In [1]: import numpy as np

In [2]: from numpy import linalg as LA

In [3]: np.set_printoptions(precision=1, suppress=True, linewidth=160)

In [4]: arr = np.array([[0.4, 0.1, 0.5], [0.5, 0.2, 0.3], [0.8, 0.0, 0.2]])

In [5]: np.round(np.poly(arr), 1) + 0
Out[5]: array([ 1. , -0.8, -0.2,  0. ])

In [6]: np.round(LA.det(2 * arr), 1), round(LA.det(arr), 1)
Out[6]: (np.float64(-0.4), np.float64(-0.1))

In [7]: np.einsum("ii->", arr)
Out[7]: np.float64(0.8)

In [8]: rng = np.random.default_rng(2881)

In [9]: idx = rng.permutation(3)

In [10]: idx
Out[10]: array([2, 0, 1])

In [11]: B = arr[idx][:, idx]

In [12]: B
Out[12]: 
array([[0.2, 0.8, 0. ],
       [0.5, 0.4, 0.1],
       [0.3, 0.5, 0.2]])

In [13]: np.sort(np.abs(LA.eigvals(B)))
Out[13]: array([0.1, 0.3, 1. ])

In [14]: np.allclose(B, arr)
Out[14]: False

In [15]: np.trace(B)
Out[15]: np.float64(0.8)

In [16]: round(LA.det(B), 1), round(LA.det(arr[idx]), 1)
Out[16]: (np.float64(-0.1), np.float64(-0.1))

In [17]: B.sum(axis=1)
Out[17]: array([1., 1., 1.])

In [18]: LA.matrix_power(B, 2)
Out[18]: 
array([[0.4, 0.5, 0.1],
       [0.3, 0.6, 0.1],
       [0.4, 0.5, 0.1]])

In [19]: LA.matrix_power(B, 100)
Out[19]: 
array([[0.4, 0.6, 0.1],
       [0.4, 0.6, 0.1],
       [0.4, 0.6, 0.1]])

In [20]: pr = np.eye(3)[2]

In [21]: for _ in range(6):
    ...:     pr = pr @ B
    ...:     print(pr.round(1))
    ...: 
[0.3 0.5 0.2]
[0.4 0.5 0.1]
[0.4 0.6 0.1]
[0.4 0.6 0.1]
[0.4 0.6 0.1]
[0.4 0.6 0.1]

In [22]: m1 = np.load("case14.npy")

In [23]: m1
Out[23]: 
array([[-1. ,  4.9, -2.7],
       [-1.3,  2. , -2.2],
       [-1.3,  3.6, -2.8],
       [-1.9,  2.3, -3.1],
       [ 0.8,  2.6,  0.4],
       [ 2. , -1. ,  2.1],
       [ 0.3,  2.6, -0.4],
       [ 1.2, -2.2,  2.3],
       [ 2. , -5.4,  4. ],
       [ 0.8,  4. , -0.3],
       [ 0.2, -1.5,  0.6]])

In [24]: x = np.array([0, -4, 9])

In [25]: target = m1 @ x

In [26]: np.round(LA.solve(m1.T @ m1, m1.T @ target), 1) + 0
Out[26]: array([ 0., -4.,  9.])

In [27]: np.round(LA.pinv(m1) @ m1, 1) + 0
Out[27]: 
array([[1., 0., 0.],
       [0., 1., 0.],
       [0., 0., 1.]])

In [28]: target = target + 0.3 * rng.normal(size=11)

In [29]: target
Out[29]: array([-43.6, -28.5, -39.8, -36.9,  -6.5,  23.3, -14. ,  29.9,  57.6, -18.2,  11.6])

In [30]: c, *_ = LA.lstsq(m1, target)

In [31]: c
Out[31]: array([ 0.2, -4. ,  9. ])

In [32]: round(LA.norm(target - m1 @ c), 1)
Out[32]: np.float64(0.9)

In [33]: np.round(m1.T @ (target - m1 @ c), 1) + 0
Out[33]: array([0., 0., 0.])

In [34]: K = np.load("out9.npy")

In [35]: K
Out[35]: 
array([[  1,  -3,   9, -27],
       [  1,  -2,   4,  -8],
       [  1,  -1,   1,  -1],
       [  1,   0,   0,   0],
       [  1,   1,   1,   1]])

In [36]: O, r_ = LA.qr(K)

In [37]: round(np.trace(O @ O.T), 1)
Out[37]: np.float64(4.0)

In [38]: O.shape, r_.shape
Out[38]: ((5, 4), (4, 4))

In [39]: left, sv, vt = LA.svd(K)

In [40]: sv
Out[40]: array([30.1,  2.5,  1.6,  0.9])

In [41]: B = left[:, :1] @ np.diag(sv[:1]) @ vt[:1]

In [42]: np.round(np.abs(K - B).max(), 1)
Out[42]: np.float64(1.2)

In [43]: LA.matrix_rank(K, rtol=0.05)
Out[43]: np.int64(3)

In [44]: LA.matrix_rank(B)
Out[44]: np.int64(1)

In [45]: round(LA.norm(K - B, 2), 1), round(float(sv[1]), 1)
Out[45]: (np.float64(2.5), 2.5)

In [46]: F = np.load("test12.npy")

In [47]: F
Out[47]: 
array([[ 0,  0,  2, 11],
       [ 7,  6,  6,  0],
       [ 0, 10,  2,  0],
       [ 0, 17, 11,  0],
       [ 0,  4,  7, 15],
       [ 0,  0,  0,  0],
       [ 0,  0,  0,  0],
       [ 7, 16, 15,  7],
       [ 7,  0,  3,  0],
       [14, 14, 17,  7],
       [ 0,  6,  5, 15],
       [ 0,  0,  0,  0],
       [ 0,  0,  0,  0],
       [ 0, 19, 15, 15],
       [ 0,  0,  0,  0],
       [ 0,  0,  0, 11],
       [ 0,  2,  0,  0],
       [ 0,  0,  0,  0],
       [ 7,  9, 12, 11],
       [ 7, 15, 13,  0],
       [14, 23, 24, 19]])

In [48]: idx = F[:, 3] > np.median(F[:, 3])

In [49]: u = F[idx].mean(axis=0) - F[~idx].mean(axis=0)

In [50]: round((((F - F.mean(axis=0)) @ u > 0) == idx).mean(), 1)
Out[50]: np.float64(0.8)

In [51]: ((F - F.mean(axis=0)) @ u > 0).astype(int)
Out[51]: array([0, 0, 0, 1, 1, 0, 0, 1, 0, 1, 1, 0, 0, 1, 0, 0, 0, 0, 1, 1, 1])

In [52]: idx.astype(int)
Out[52]: array([1, 0, 0, 0, 1, 0, 0, 1, 0, 1, 1, 0, 0, 1, 0, 1, 0, 0, 1, 0, 1])

In [53]: Ac = F - F.mean(axis=0)

In [54]: left, sv, vt = LA.svd(Ac, full_matrices=False)

In [55]: (np.sign(left[:, 0]) == np.sign(left[0, 0])).astype(int)
Out[55]: array([1, 1, 1, 0, 0, 1, 1, 0, 1, 0, 0, 1, 1, 0, 1, 1, 1, 1, 0, 0, 0])

In [56]: np.abs(left[:, 0]).argmax()
Out[56]: np.int64(20)

In [57]: O, _ = LA.qr(np.array([[0.0, -0.1, -0.8, 1.6, -1.9, -0.4, -0.3],
    ...:     [1.3, 0.4, 1.1, -0.3, 0.6, 1.1, 0.1],
    ...:     [1.3, 0.5, -0.8, 1.1, -1.4, 0.3, -0.7],
    ...:     [-0.7, 1.3, 0.6, -0.3, -0.8, -2.6, 1.1],
    ...:     [-1.1, -0.3, -0.6, 0.3, 0.3, 0.6, 0.5],
    ...:     [-0.3, -0.3, -0.4, 0.9, -0.3, -1.0, -0.2],
    ...:     [0.6, -1.4, 0.2, -1.0, 0.0, -0.4, 0.9]]))

In [58]: V, _ = LA.qr(np.array([[1.1, -2.2, 1.5], [-0.4, -0.1, 0.0], [1.0, 0.0, -0.7]]))

In [59]: sv = 5 * 0.2 ** np.arange(3)

In [60]: E = O[:, :3] * sv @ V[:3]

In [61]: E.round(1) + 0
Out[61]: 
array([[ 0.1, -0.1,  0. ],
       [ 1.9,  2.1,  0. ],
       [ 2. ,  1.9, -0.2],
       [-1.3, -0.8, -0.6],
       [-1.6, -1.7,  0. ],
       [-0.4, -0.5,  0.1],
       [ 1.1,  0.7,  0.7]])

In [62]: B = np.c_[E[:, :1] @ np.array([[-1]]), np.array([0, 0, 2, 0, 1, 3, 1])]

In [63]: B
Out[63]: 
array([[-0.1,  0. ],
       [-1.9,  0. ],
       [-2. ,  2. ],
       [ 1.3,  0. ],
       [ 1.6,  1. ],
       [ 0.4,  3. ],
       [-1.1,  1. ]])

In [64]: np.round(LA.lstsq(E, B[:, 0])[0], 1) + 0
Out[64]: array([-1.,  0.,  0.])

In [65]: np.round(LA.norm(B - E @ LA.lstsq(E, B)[0], axis=0), 1) + 0
Out[65]: array([0. , 3.3])

In [66]: LA.matrix_rank(np.c_[E, B])
Out[66]: np.int64(4)
